$ ipython --no-banner

In [1]: import numpy as np

In [2]: from numpy import linalg as LA

In [3]: np.set_printoptions(precision=3, suppress=True, linewidth=120, sign=" ")

In [4]: M2 = np.array([[1, 1], [1, -1]])

In [5]: rng = np.random.default_rng(7554)

In [6]: F = np.kron(M2, np.kron(M2, M2))[rng.permutation(8)][:3]

In [7]: F
Out[7]: 
array([[ 1, -1,  1, -1, -1,  1, -1,  1],
       [ 1, -1, -1,  1, -1,  1,  1, -1],
       [ 1,  1,  1,  1,  1,  1,  1,  1]])

In [8]: np.abs(F).max()
Out[8]: np.int64(1)

In [9]: np.zeros(3, 8)
TypeError: Cannot interpret '8' as a data type


In [10]: F.mean(axis=0)
Out[10]: array([ 1.   , -0.333,  0.333,  0.333, -0.333,  1.   ,  0.333,  0.333])

In [11]: F.sum(axis=0)
Out[11]: array([ 3, -1,  1,  1, -1,  3,  1,  1])

In [12]: np.count_nonzero(F)
Out[12]: np.int64(24)

In [13]: LA.svd(F, compute_uv=False)
Out[13]: array([ 2.828,  2.828,  2.828])

In [14]: F.sum(axis=1)
Out[14]: array([ 0,  0,  8])

In [15]: F.shape
Out[15]: (3, 8)

In [16]: data = np.load("out0.npy")

In [17]: data
Out[17]: 
array([[ 1, -7, -6],
       [-3,  8, -1],
       [-8,  0, -2],
       [ 9, -3,  9]])

In [18]: r0 = np.array([-6, 2, 4])

In [19]: np.array([np.convolve(row, r0, "same") for row in data])
Out[19]: 
array([[ 44,  26, -40],
       [-54,  10,  30],
       [-16, -20,  -4],
       [ 36, -24,   6]])

In [20]: np.correlate(data[0], data[3], "full")
Out[20]: array([  9, -66, -24, -45, -54])

In [21]: def softmax(z):
    ...:     e = np.exp(z - z.max(axis=-1, keepdims=True))
    ...:     return e / e.sum(axis=-1, keepdims=True)
    ...: 

In [22]: np.round(softmax(10 * data[1]), 3) + 0
Out[22]: array([ 0.,  1.,  0.])

In [23]: att = data @ data.T / np.sqrt(3)

In [24]: softmax(att).round(6).argmax(axis=1)
Out[24]: array([ 0,  1,  2,  3])

In [25]: np.round(softmax(att), 3) + 0
Out[25]: 
array([[ 1.,  0.,  0.,  0.],
       [ 0.,  1.,  0.,  0.],
       [ 0.,  0.,  1.,  0.],
       [ 0.,  0.,  0.,  1.]])

In [26]: np.round(softmax(att + np.triu(np.full(att.shape, -np.inf), 1)), 3) + 0
Out[26]: 
array([[ 1.,  0.,  0.,  0.],
       [ 0.,  1.,  0.,  0.],
       [ 0.,  0.,  1.,  0.],
       [ 0.,  0.,  0.,  1.]])

In [27]: np.count_nonzero(data)
Out[27]: np.int64(11)

In [28]: np.unravel_index(np.abs(data).argmax(), data.shape)
Out[28]: (np.int64(3), np.int64(0))

In [29]: LA.matrix_rank(data)
Out[29]: np.int64(3)

In [30]: np.abs(data).max()
Out[30]: np.int64(9)

In [31]: np.zeros(4, 3)
TypeError: Cannot interpret '3' as a data type


In [32]: np.round(LA.norm(data), 3)
Out[32]: np.float64(19.975)

In [33]: M2 = np.c_[data[:, :1] @ np.array([[9]]), np.array([-3, 3, -1, 1])]

In [34]: M2
Out[34]: 
array([[  9,  -3],
       [-27,   3],
       [-72,  -1],
       [ 81,   1]])

In [35]: LA.matrix_rank(np.c_[data, M2])
Out[35]: np.int64(4)

In [36]: np.round(LA.lstsq(data, M2[:, 0])[0], 3) + 0
Out[36]: array([ 9.,  0.,  0.])

In [37]: theta = np.deg2rad(82)

In [38]: m1 = np.eye(9)

In [39]: m1[np.ix_([2, 7], [2, 7])] = [[np.cos(theta), -np.sin(theta)], [np.sin(theta), np.cos(theta)]]

In [40]: m1
Out[40]: 
array([[ 1.   ,  0.   ,  0.   ,  0.   ,  0.   ,  0.   ,  0.   ,  0.   ,  0.   ],
       [ 0.   ,  1.   ,  0.   ,  0.   ,  0.   ,  0.   ,  0.   ,  0.   ,  0.   ],
       [ 0.   ,  0.   ,  0.139,  0.   ,  0.   ,  0.   ,  0.   , -0.99 ,  0.   ],
       [ 0.   ,  0.   ,  0.   ,  1.   ,  0.   ,  0.   ,  0.   ,  0.   ,  0.   ],
       [ 0.   ,  0.   ,  0.   ,  0.   ,  1.   ,  0.   ,  0.   ,  0.   ,  0.   ],
       [ 0.   ,  0.   ,  0.   ,  0.   ,  0.   ,  1.   ,  0.   ,  0.   ,  0.   ],
       [ 0.   ,  0.   ,  0.   ,  0.   ,  0.   ,  0.   ,  1.   ,  0.   ,  0.   ],
       [ 0.   ,  0.   ,  0.99 ,  0.   ,  0.   ,  0.   ,  0.   ,  0.139,  0.   ],
       [ 0.   ,  0.   ,  0.   ,  0.   ,  0.   ,  0.   ,  0.   ,  0.   ,  1.   ]])

In [41]: r0 = np.array([1, -6, 7, 1, 1, -7, -1, -4, 1])

In [42]: M2 = m1 + np.outer(r0, np.eye(9)[6])

In [43]: round(float(LA.det(M2) / LA.det(m1)), 3), np.round(1 + LA.solve(m1, r0)[6], 3)
Out[43]: (0.0, np.float64(0.0))

In [44]: LA.matrix_rank(M2 - m1)
Out[44]: np.int64(1)

In [45]: x = np.array([0, 2, 0, 1, 1, 0, 2, 2, 2])

In [46]: 9 - LA.matrix_rank(m1 - np.eye(9), tol=1e-8)
Out[46]: np.int64(7)

In [47]: round(LA.norm(x), 3), round(float(LA.norm(m1 @ x)), 3)
Out[47]: (np.float64(4.243), 4.243)

In [48]: np.abs(LA.eigvals(m1))
Out[48]: array([ 1.,  1.,  1.,  1.,  1.,  1.,  1.,  1.,  1.])

In [49]: np.round(m1.T @ (m1 @ x), 3) + 0
Out[49]: array([ 0.,  2.,  0.,  1.,  1.,  0.,  2.,  2.,  2.])

In [50]: M2 = LA.inv(m1)

In [51]: np.allclose(M2, m1.T)
Out[51]: True

In [52]: (np.abs(M2) > 1e-9).astype(int)
Out[52]: 
array([[ 1,  0,  0,  0,  0,  0,  0,  0,  0],
       [ 0,  1,  0,  0,  0,  0,  0,  0,  0],
       [ 0,  0,  1,  0,  0,  0,  0,  1,  0],
       [ 0,  0,  0,  1,  0,  0,  0,  0,  0],
       [ 0,  0,  0,  0,  1,  0,  0,  0,  0],
       [ 0,  0,  0,  0,  0,  1,  0,  0,  0],
       [ 0,  0,  0,  0,  0,  0,  1,  0,  0],
       [ 0,  0,  1,  0,  0,  0,  0,  1,  0],
       [ 0,  0,  0,  0,  0,  0,  0,  0,  1]])

In [53]: np.round(m1 @ M2, 3) + 0
Out[53]: 
array([[ 1.,  0.,  0.,  0.,  0.,  0.,  0.,  0.,  0.],
       [ 0.,  1.,  0.,  0.,  0.,  0.,  0.,  0.,  0.],
       [ 0.,  0.,  1.,  0.,  0.,  0.,  0.,  0.,  0.],
       [ 0.,  0.,  0.,  1.,  0.,  0.,  0.,  0.,  0.],
       [ 0.,  0.,  0.,  0.,  1.,  0.,  0.,  0.,  0.],
       [ 0.,  0.,  0.,  0.,  0.,  1.,  0.,  0.,  0.],
       [ 0.,  0.,  0.,  0.,  0.,  0.,  1.,  0.,  0.],
       [ 0.,  0.,  0.,  0.,  0.,  0.,  0.,  1.,  0.],
       [ 0.,  0.,  0.,  0.,  0.,  0.,  0.,  0.,  1.]])

In [54]: round(float(LA.slogdet(m1)[0]), 3)
Out[54]: 1.0

In [55]: x = np.array([1, -2, 1, -1, -2, 1, 2, 0, 1])

In [56]: y = m1 @ x

In [57]: y
Out[57]: array([ 1.   , -2.   ,  0.139, -1.   , -2.   ,  1.   ,  2.   ,  0.99 ,  1.   ])

In [58]: np.round(LA.solve(m1, y + m1[:, 5]), 3) + 0
Out[58]: array([ 1., -2.,  1., -1., -2.,  2.,  2.,  0.,  1.])

In [59]: np.round(LA.solve(m1, -2 * y), 3) + 0
Out[59]: array([-2.,  4., -2.,  2.,  4., -2., -4.,  0., -2.])

In [60]: W0 = np.loadtxt("arr.csv", delimiter=",")

In [61]: W0
Out[61]: 
array([[ 1.   , -0.742, -1.3  , -0.4  ],
       [ 0.7  , -0.911,  2.7  , -0.5  ],
       [ 1.5  , -0.907, -0.2  , -0.5  ],
       [ 0.3  ,  0.617,  1.4  ,  0.3  ],
       [ 1.5  ,  1.467,  1.2  ,  0.7  ],
       [-1.   ,  3.123,  0.5  ,  1.6  ],
       [-0.5  , -0.542, -1.   , -0.3  ],
       [-0.4  , -1.985,  0.5  , -0.9  ],
       [-0.2  ,  2.875, -1.4  ,  1.5  ],
       [ 1.   ,  0.267, -1.1  ,  0.2  ],
       [-0.9  ,  1.332,  1.4  ,  0.6  ],
       [-0.4  ,  1.141,  0.9  ,  0.6  ],
       [ 0.9  , -1.262, -1.6  , -0.6  ],
       [ 1.8  , -1.803,  0.6  , -0.9  ],
       [ 0.5  , -3.733,  1.4  , -1.8  ],
       [ 1.   ,  0.08 , -0.8  ,  0.   ],
       [ 0.7  , -4.66 ,  0.5  , -2.3  ],
       [ 0.8  , -1.236,  1.   , -0.7  ],
       [-0.6  , -0.147,  1.5  , -0.1  ],
       [-2.3  ,  1.009,  0.2  ,  0.5  ],
       [-2.6  ,  0.067, -0.1  ,  0.   ],
       [ 0.9  , -0.634,  0.4  , -0.4  ],
       [ 0.9  ,  3.131,  0.1  ,  1.6  ]])

In [62]: x = np.array([0, 1, -2, -2, -1, 0, 2, -2])

In [63]: F * x
Out[63]: 
array([[ 0, -1, -2,  2,  1,  0, -2, -2],
       [ 0, -1,  2, -2,  1,  0,  2,  2],
       [ 0,  1, -2, -2, -1,  0,  2, -2]])

In [64]: F @ np.eye(8)[0]
Out[64]: array([ 1.,  1.,  1.])

In [65]: F @ (2 * x)
Out[65]: array([-8,  8, -8])

In [66]: np.einsum("ij,j->i", F, x)
Out[66]: array([-4,  4, -4])

In [67]: np.sign((F @ x).round(6))
Out[67]: array([-1,  1, -1])

In [68]: F @ np.ones(8)
Out[68]: array([ 0.,  0.,  8.])
